In [1]: import numpy as np

In [2]: np.set_printoptions(precision=4, suppress=True, linewidth=200)

In [3]: F = np.loadtxt("run10.csv", delimiter=",")

In [4]: F
Out[4]: 
array([[-1.9,  2. ,  1. ,  1. ,  1. ,  2. ],
       [-1. , -1.9,  0. ,  1. ,  0. ,  0. ],
       [-1. , -1. , -1.9, -2. ,  0. ,  2. ],
       [ 2. , -2. , -2. ,  2.1, -2. ,  2. ],
       [ 2. , -2. , -2. ,  1. , -0.9, -2. ],
       [-2. ,  2. ,  1. ,  1. ,  1. ,  2.1]])

In [5]: left, s, vt = np.linalg.svd(F, full_matrices=False)

In [6]: np.abs(vt[0])
Out[6]: array([0.5312, 0.577 , 0.4202, 0.0881, 0.3318, 0.3008])

In [7]: np.round(vt @ vt.T, 4) + 0
Out[7]: 
array([[1., 0., 0., 0., 0., 0.],
       [0., 1., 0., 0., 0., 0.],
       [0., 0., 1., 0., 0., 0.],
       [0., 0., 0., 1., 0., 0.],
       [0., 0., 0., 0., 1., 0.],
       [0., 0., 0., 0., 0., 1.]])

In [8]: np.allclose(left * s @ vt, F)
Out[8]: True

In [9]: left, s, vt = np.linalg.svd(F)

In [10]: s
Out[10]: array([7.1972, 4.5704, 3.5446, 2.2183, 1.1343, 0.017 ])

In [11]: Y = left[:, :5] @ np.diag(s[:5]) @ vt[:5]

In [12]: np.linalg.matrix_rank(F, rtol=0.05)
Out[12]: np.int64(5)

In [13]: round(np.abs(F - Y).max(), 4)
Out[13]: np.float64(0.0098)

In [14]: np.argsort(-np.linalg.norm(F, axis=0).round(6), kind="stable")[:3]
Out[14]: array([1, 5, 0])

In [15]: np.linalg.cond(F) > 100
Out[15]: np.True_

In [16]: np.linalg.matrix_rank(F, rtol=0.1)
Out[16]: np.int64(5)

In [17]: round(np.log10(np.linalg.cond(F)))
Out[17]: 3
